% python3 -q
>>> import numpy as np
>>> from numpy import linalg as LA
>>> np.set_printoptions(suppress=True, linewidth=120)
>>> arr = np.load("w.npy")
>>> arr
array([[2, 2, 0],
       [3, 0, 3],
       [3, 1, 2]])
>>> np.round(np.poly(arr), 2) + 0
array([ 1., -4., -5.,  0.])
>>> np.kron(np.eye(2, dtype=int), arr)
array([[2, 2, 0, 0, 0, 0],
       [3, 0, 3, 0, 0, 0],
       [3, 1, 2, 0, 0, 0],
       [0, 0, 0, 2, 2, 0],
       [0, 0, 0, 3, 0, 3],
       [0, 0, 0, 3, 1, 2]])
>>> round(float(LA.det(arr[::-1])), 2)
-0.0
>>> np.einsum("ii->", arr)
np.int64(4)
>>> round(LA.det(2 * arr), 2), round(LA.det(arr), 2)
(np.float64(0.0), np.float64(0.0))
>>> feats = np.load("layer11.npy")
>>> feats
array([[4, 3, 5],
       [4, 5, 1],
       [2, 2, 2]])
>>> cov = feats.T @ feats
>>> cov
array([[36, 36, 28],
       [36, 38, 24],
       [28, 24, 30]])
>>> M = np.array([[-1, 1], [0, 5]])
>>> M[:, 1] = -1 * M[:, 0]
>>> M
array([[-1,  1],
       [ 0,  0]])
>>> r = LA.matrix_rank(M)
>>> r
np.int64(1)
>>> N = LA.svd(M)[2][r:].T
>>> M @ N
array([[0.],
       [0.]])
>>> np.allclose(M @ N, 0)
True
>>> LA.matrix_rank(M.T @ M), LA.matrix_rank(M @ M.T)
(np.int64(1), np.int64(1))
>>> [int(LA.matrix_rank(np.delete(M, i, axis=0))) for i in range(2)]
[0, 1]
>>> np.round(N @ N.T, 2)
array([[0.5, 0.5],
       [0.5, 0.5]])
>>> other = np.array([[2, 4, 2], [4, 4, 0]])
>>> W2 = np.kron(other, M)
>>> LA.matrix_rank(W2)
np.int64(2)
>>> round(LA.norm(W2, 2), 2), round(LA.norm(other, 2) * LA.norm(M, 2), 2)
(np.float64(10.23), np.float64(10.23))
>>> W2
array([[-2,  2, -4,  4, -2,  2],
       [ 0,  0,  0,  0,  0,  0],
       [-4,  4, -4,  4,  0,  0],
       [ 0,  0,  0,  0,  0,  0]])
